In [1]: import numpy as np

In [2]: import numpy.linalg as la

In [3]: np.set_printoptions(precision=3, suppress=True, linewidth=120)

In [4]: A = np.load("block0.npy")

In [5]: print(A)
[[ 1. -2. -2.  0.]
 [ 3. -2. -2.  0.]
 [-3. -1.  0.  0.]
 [ 0.  0.  0. -5.]]

In [6]: # 2 groups of indices that never mix

In [7]: U, sv = la.svd(A)
---------------------------------------------------------------------------
ValueError                                Traceback (most recent call last)
Cell In[7], line 1
----> 1 U, sv = la.svd(A)

ValueError: too many values to unpack (expected 2)

In [8]: U, sv, Vh = la.svd(A, full_matrices=False)

In [9]: print(np.allclose(U * sv @ Vh, A))
True

In [10]: print(sv / sv[0])
[1.    0.961 0.571 0.05 ]

In [11]: print((sv > 1e-8).sum())
4

In [12]: print(np.cumsum(sv ** 2) / np.sum(sv ** 2))
[0.444 0.854 0.999 1.   ]

In [13]: def softmax(z):
    ...:     e = np.exp(z - z.max(axis=-1, keepdims=True))
    ...:     return e / e.sum(axis=-1, keepdims=True)
    ...: 

In [14]: print(softmax(A[1]))
[0.941 0.006 0.006 0.047]

In [15]: print(np.round(softmax(10 * A[1]), 3) + 0)
[1. 0. 0. 0.]

In [16]: print(softmax(A[1] + 2))
[0.941 0.006 0.006 0.047]

In [17]: att = A @ A.T / np.sqrt(4)

In [18]: print(softmax(att).round(6).argmax(axis=1))
[1 1 2 3]

In [19]: print(np.round(softmax(att + np.triu(np.full(att.shape, -np.inf), 1)), 3) + 0)
[[1.    0.    0.    0.   ]
 [0.047 0.953 0.    0.   ]
 [0.004 0.    0.996 0.   ]
 [0.    0.    0.    1.   ]]

In [20]: r0 = np.array([2, 3, 2, -2])

In [21]: M2 = A + np.outer(r0, np.eye(4)[3])

In [22]: print(np.round(la.det(M2) / la.det(A), 3), round(1 + la.solve(A, r0)[3], 3))
1.4 1.4

In [23]: print(M2)
[[ 1. -2. -2.  2.]
 [ 3. -2. -2.  3.]
 [-3. -1.  0.  2.]
 [ 0.  0.  0. -7.]]

In [24]: print(A @ A)
[[ 1.  4.  2.  0.]
 [ 3.  0. -2.  0.]
 [-6.  8.  8.  0.]
 [ 0.  0.  0. 25.]]

In [25]: print((A != 0).astype(int))
[[1 1 1 0]
 [1 1 1 0]
 [1 1 0 0]
 [0 0 0 1]]

In [26]: print(np.flatnonzero(la.matrix_power((A != 0) + (A.T != 0) + np.eye(4), 4)[0]))
[0 1 2]

In [27]: print(round(la.det(A), 3))
-20.0

In [28]: O, V = la.qr(A[:, :2])[0], la.qr(A[:, 2:])[0]

In [29]: sv = la.svd(O.T @ V, compute_uv=False)

In [30]: print(np.degrees(np.arccos(sv.clip(0, 1))))
[ 6.721 90.   ]

In [31]: print(round(float(la.norm(O @ O.T - V @ V.T, 2)), 3))
1.0

In [32]: ang = np.deg2rad(15)

In [33]: J = np.eye(4)

In [34]: J[np.ix_([3, 2], [3, 2])] = [[np.cos(ang), -np.sin(ang)], [np.sin(ang), np.cos(ang)]]

In [35]: print(J)
[[ 1.     0.     0.     0.   ]
 [ 0.     1.     0.     0.   ]
 [ 0.     0.     0.966  0.259]
 [ 0.     0.    -0.259  0.966]]

In [36]: # 3 groups of indices that never mix

In [37]: hat = np.triu(np.array([[-1, -2, -2, 2], [3, -2, 2, -2], [-3, 1, 1, -4], [2, 2, 1, 5]]), 1) + np.eye(4)

In [38]: M2 = hat @ J @ la.inv(hat)

In [39]: print(np.poly(M2))
[ 1.    -3.932  5.864 -3.932  1.   ]

In [40]: print(round(la.det(M2), 3))
1.0

In [41]: print(la.matrix_rank(M2))
4

In [42]: rng = np.random.default_rng(865172)

In [43]: M2 = J + rng.integers(-2, 3, (4, 1)) @ rng.integers(-2, 3, (1, 4))

In [44]: print(M2)
[[ 3.    -4.     2.     4.   ]
 [ 0.     1.     0.     0.   ]
 [ 1.    -2.     1.966  2.259]
 [ 0.     0.    -0.259  0.966]]

In [45]: print(M2 - J)
[[ 2. -4.  2.  4.]
 [ 0.  0.  0.  0.]
 [ 1. -2.  1.  2.]
 [ 0.  0.  0.  0.]]

In [46]: print(softmax(J[2] + -2))
[0.169 0.169 0.444 0.219]

In [47]: att = J @ J.T / np.sqrt(4)

In [48]: print(softmax(att).round(6).argmax(axis=1))
[0 1 2 3]

In [49]: U, sv, Vh = la.svd(A)

In [50]: print(np.argmax(sv[:-1] / (sv[1:] + 1e-6)) + 1)
3

In [51]: print(sv)
[5.205 5.    2.974 0.258]

In [52]: M2 = U[:, :3] @ np.diag(sv[:3]) @ Vh[:3]

In [53]: print(M2)
[[ 1.031 -2.11  -1.857  0.   ]
 [ 2.973 -1.905 -2.123  0.   ]
 [-3.016 -0.944 -0.072  0.   ]
 [ 0.     0.     0.    -5.   ]]

In [54]: print(la.matrix_rank(A, rtol=0.05))
3

In [55]: feats = np.load("layer12.npy")

In [56]: print(feats)
[[3. 1. 0. 0.]
 [0. 3. 1. 0.]
 [0. 0. 3. 1.]
 [0. 0. 0. 3.]]

In [57]: # triangular, det is the product of the diagonal

In [58]: lab = rng.permutation(4)

In [59]: M2 = feats[:, lab] * rng.choice([-1, 1], 4)

In [60]: print(M2)
[[ 0.  3. -1.  0.]
 [ 0.  0. -3.  1.]
 [ 1.  0. -0.  3.]
 [ 3.  0. -0.  0.]]

In [61]: U, _, Vh = la.svd(feats.T @ M2)

In [62]: print(np.round(U @ Vh, 3) + 0)
[[ 0.  1.  0.  0.]
 [ 0.  0. -1.  0.]
 [ 0.  0.  0.  1.]
 [ 1.  0.  0.  0.]]

In [63]: U, sv, Vh = la.svd(feats, full_matrices=False)

In [64]: print(sv)
[3.839 3.394 2.786 2.231]

In [65]: print(np.abs(Vh[0]))
[0.31  0.594 0.627 0.397]

In [66]: print(np.cumsum(sv ** 2) / np.sum(sv ** 2))
[0.378 0.673 0.872 1.   ]

In [67]: print(np.allclose(U * sv @ Vh, feats))
True

In [68]: print(np.round(U.T @ U, 3) + 0)
[[1. 0. 0. 0.]
 [0. 1. 0. 0.]
 [0. 0. 1. 0.]
 [0. 0. 0. 1.]]

In [69]: M2 = np.array([[-3, 0, -3], [-1, -3, 2], [1, -3, 3], [1, 1, 0]])

In [70]: print(feats @ M2)
[[-10.  -3.  -7.]
 [ -2. -12.   9.]
 [  4.  -8.   9.]
 [  3.   3.   0.]]

In [71]: print(M2.T @ feats.T)
[[-10.  -2.   4.   3.]
 [ -3. -12.  -8.   3.]
 [ -7.   9.   9.   0.]]

In [72]: M2 @ feats
---------------------------------------------------------------------------
ValueError                                Traceback (most recent call last)
Cell In[72], line 1
----> 1 M2 @ feats

ValueError: matmul: Input operand 1 has a mismatch in its core dimension 0, with gufunc signature (n?,k),(k,m?)->(n?,m?) (size 4 is different from 3)

In [73]: print(np.einsum("ij,ij->i", feats, feats))
[10. 10. 10.  9.]

In [74]: print(np.einsum("ik,kj->ji", feats, M2))
[[-10.  -2.   4.   3.]
 [ -3. -12.  -8.   3.]
 [ -7.   9.   9.   0.]]

In [75]: sv = 5 * 0.2 ** np.arange(3)

In [76]: O, _ = la.qr(np.array([[0.7, -0.3, 2.3], [-1.0, 1.3, 0.5], [-1.2, -0.1, 0.0]]))

In [77]: X = rng.normal(size=(24, 3)) * sv @ O

In [78]: print(X.round(3) + 0)
[[  3.189  -0.682  -5.572]
 [  0.937   0.347  -3.588]
 [ -2.515   1.243   1.682]
 [  0.533   0.768  -1.612]
 [ -3.823  -0.586   8.23 ]
 [ -1.177  -1.246   4.53 ]
 [ -1.284  -1.543   6.597]
 [ -2.94    1.1     3.666]
 [  0.     -0.979   1.282]
 [ -1.974   1.327   1.397]
 [  5.553  -0.017 -11.734]
 [  5.728   0.857 -13.525]
 [  1.858  -0.201  -4.448]
 [ -1.865  -0.416   4.156]
 [ -0.465   0.551   0.243]
 [ -3.122  -0.418   7.632]
 [ -0.291   0.391  -0.567]
 [ -2.795  -2.529   9.67 ]
 [ -3.654  -0.352   7.621]
 [  0.998  -0.204  -1.013]
 [ -0.456   1.583  -1.327]
 [  1.007  -0.247  -1.948]
 [  0.083   1.348  -3.478]
 [ -1.027  -0.532   2.905]]

In [79]: print(J @ J)
[[ 1.     0.     0.     0.   ]
 [ 0.     1.     0.     0.   ]
 [ 0.     0.     0.866  0.5  ]
 [ 0.     0.    -0.5    0.866]]

In [80]: print(np.sort(np.abs(la.eigvals(J))))
[1. 1. 1. 1.]

In [81]: la.determinant(J)
---------------------------------------------------------------------------
AttributeError                            Traceback (most recent call last)
Cell In[81], line 1
----> 1 la.determinant(J)

AttributeError: module 'numpy.linalg' has no attribute 'determinant'

In [82]: print(la.matrix_power(J, 4))
[[ 1.     0.     0.     0.   ]
 [ 0.     1.     0.     0.   ]
 [ 0.     0.     0.5    0.866]
 [ 0.     0.    -0.866  0.5  ]]

In [83]: m1 = np.array([[0, 0, 1, 1], [0, 0, 0, 0], [1, 0, 0, 1], [1, 0, 1, 0]])

In [84]: # symmetric, so the eigenvalues are real

In [85]: print(la.eigvals(m1))
[-1.  2. -1.  0.]

In [86]: print(round(la.eigvals(m1).sum().real, 3))
-0.0

In [87]: print(round(float(la.det(m1[::-1])), 3))
0.0

In [88]: print(round(float(la.det(m1.T)), 3))
0.0

In [89]: print(np.kron(np.eye(2, dtype=int), m1))
[[0 0 1 1 0 0 0 0]
 [0 0 0 0 0 0 0 0]
 [1 0 0 1 0 0 0 0]
 [1 0 1 0 0 0 0 0]
 [0 0 0 0 0 0 1 1]
 [0 0 0 0 0 0 0 0]
 [0 0 0 0 1 0 0 1]
 [0 0 0 0 1 0 1 0]]

In [90]: print(np.einsum("ii->", m1))
0

In [91]: U, sv, Vh = la.svd(m1)

In [92]: V = Vh[:(sv > 1e-8).sum()]

In [93]: vec = m1[1] + 2 * m1[3] + rng.integers(2) * np.eye(4)[2]

In [94]: print(vec)
[2. 0. 2. 0.]

In [95]: print(np.allclose(V.T @ V @ vec, vec))
True

In [96]: print(np.round(np.diag(V.T @ V), 3) + 0)
[1. 0. 1. 1.]

In [97]: print(la.matrix_rank(np.vstack([m1, vec])))
3

In [98]: m1.inv()
---------------------------------------------------------------------------
AttributeError                            Traceback (most recent call last)
Cell In[98], line 1
----> 1 m1.inv()

AttributeError: 'numpy.ndarray' object has no attribute 'inv'

In [99]: print(np.allclose(m1, m1.T))
True

In [100]: la.determinant(m1)
---------------------------------------------------------------------------
AttributeError                            Traceback (most recent call last)
Cell In[100], line 1
----> 1 la.determinant(m1)

AttributeError: module 'numpy.linalg' has no attribute 'determinant'

In [101]: print(round(float(la.det(m1)), 3))
0.0

In [102]: assert m1 == m1.T
---------------------------------------------------------------------------
ValueError                                Traceback (most recent call last)
Cell In[102], line 1
----> 1 assert m1 == m1.T

ValueError: The truth value of an array with more than one element is ambiguous. Use a.any() or a.all()

In [103]: print((m1 - m1.T) / 2)
[[0. 0. 0. 0.]
 [0. 0. 0. 0.]
 [0. 0. 0. 0.]
 [0. 0. 0. 0.]]

In [104]: print(m1 @ m1)
[[2 0 1 1]
 [0 0 0 0]
 [1 0 2 1]
 [1 0 1 2]]

In [105]: data = np.array([[-8, 0, -7, 5], [-4, -4, 2, 0], [6, 5, -1, -4]])

In [106]: print(data)
[[-8  0 -7  5]
 [-4 -4  2  0]
 [ 6  5 -1 -4]]

In [107]: vec = np.array([-2, -2, -1, -1])

In [108]: a = np.maximum(data @ vec, 0)

In [109]: print(np.maximum(data @ vec, 0) - np.maximum(-data @ vec, 0))
[ 18  14 -17]

In [110]: print(data.T @ a)
[-200  -56  -98   90]

In [111]: print(np.flatnonzero(a > 1e-9))
[0 1]

In [112]: print(a)
[18 14  0]

In [113]: K = np.load("test17.npy")

In [114]: print(K)
[[-1.  5.  0.]
 [-2. -7.  0.]
 [ 0.  0.  3.]]

In [115]: # splits into 2 blocks

In [116]: print(np.round(la.det(K), 3))
51.0

In [117]: assert K == K.T
---------------------------------------------------------------------------
ValueError                                Traceback (most recent call last)
Cell In[117], line 1
----> 1 assert K == K.T

ValueError: The truth value of an array with more than one element is ambiguous. Use a.any() or a.all()

In [118]: print(la.matrix_power(K, 4))
[[ -559. -1200.     0.]
 [  480.   881.     0.]
 [    0.     0.    81.]]

In [119]: print((K + K.T) / 2)
[[-1.   1.5  0. ]
 [ 1.5 -7.   0. ]
 [ 0.   0.   3. ]]

In [120]: print(round(float(np.abs(la.eigvals(K)).max()), 3))
4.123

In [121]: print(K @ K)
[[ -9. -40.   0.]
 [ 16.  39.   0.]
 [  0.   0.   9.]]

In [122]: print((K != 0).astype(int))
[[1 1 0]
 [1 1 0]
 [0 0 1]]

In [123]: print(K @ K)
[[ -9. -40.   0.]
 [ 16.  39.   0.]
 [  0.   0.   9.]]

In [124]: print(np.flatnonzero(la.matrix_power((K != 0) + (K.T != 0) + np.eye(3), 3)[2]))
[2]

In [125]: print((la.matrix_power((K != 0) + (K.T != 0) + np.eye(3), 3) > 0).astype(int))
[[1 1 0]
 [1 1 0]
 [0 0 1]]

In [126]: print(np.round(la.det(K), 3))
51.0

In [127]: vec = np.array([-4, -1, -4])

In [128]: target = K @ vec

In [129]: print(target)
[ -1.  15. -12.]

In [130]: print(la.solve(K, target + K[:, 1]))
[-4.  0. -4.]

In [131]: print(la.solve(K, -3 * target))
[12.  3. 12.]

In [132]: print(la.solve(K, K[:, 2]))
[-0.  0.  1.]

In [133]: M2 = np.array([[1, 0], [0, 3], [3, -3], [0, 3]])

In [134]: print(la.matrix_rank(J @ M2))
2

In [135]: print(J @ M2)
[[ 1.     0.   ]
 [ 0.     3.   ]
 [ 2.898 -2.121]
 [-0.776  3.674]]

In [136]: print(np.einsum("ij,ij->i", J, J))
[1. 1. 1. 1.]

In [137]: M2 @ J
---------------------------------------------------------------------------
ValueError                                Traceback (most recent call last)
Cell In[137], line 1
----> 1 M2 @ J

ValueError: matmul: Input operand 1 has a mismatch in its core dimension 0, with gufunc signature (n?,k),(k,m?)->(n?,m?) (size 4 is different from 2)

In [138]: print(la.matrix_rank(np.vstack([J, M2.T])))
4

In [139]: lab = rng.permutation(3)

In [140]: print(lab)
[0 2 1]

In [141]: M2 = K[lab][:, lab]

In [142]: print(M2)
[[-1.  0.  5.]
 [ 0.  3.  0.]
 [-2.  0. -7.]]
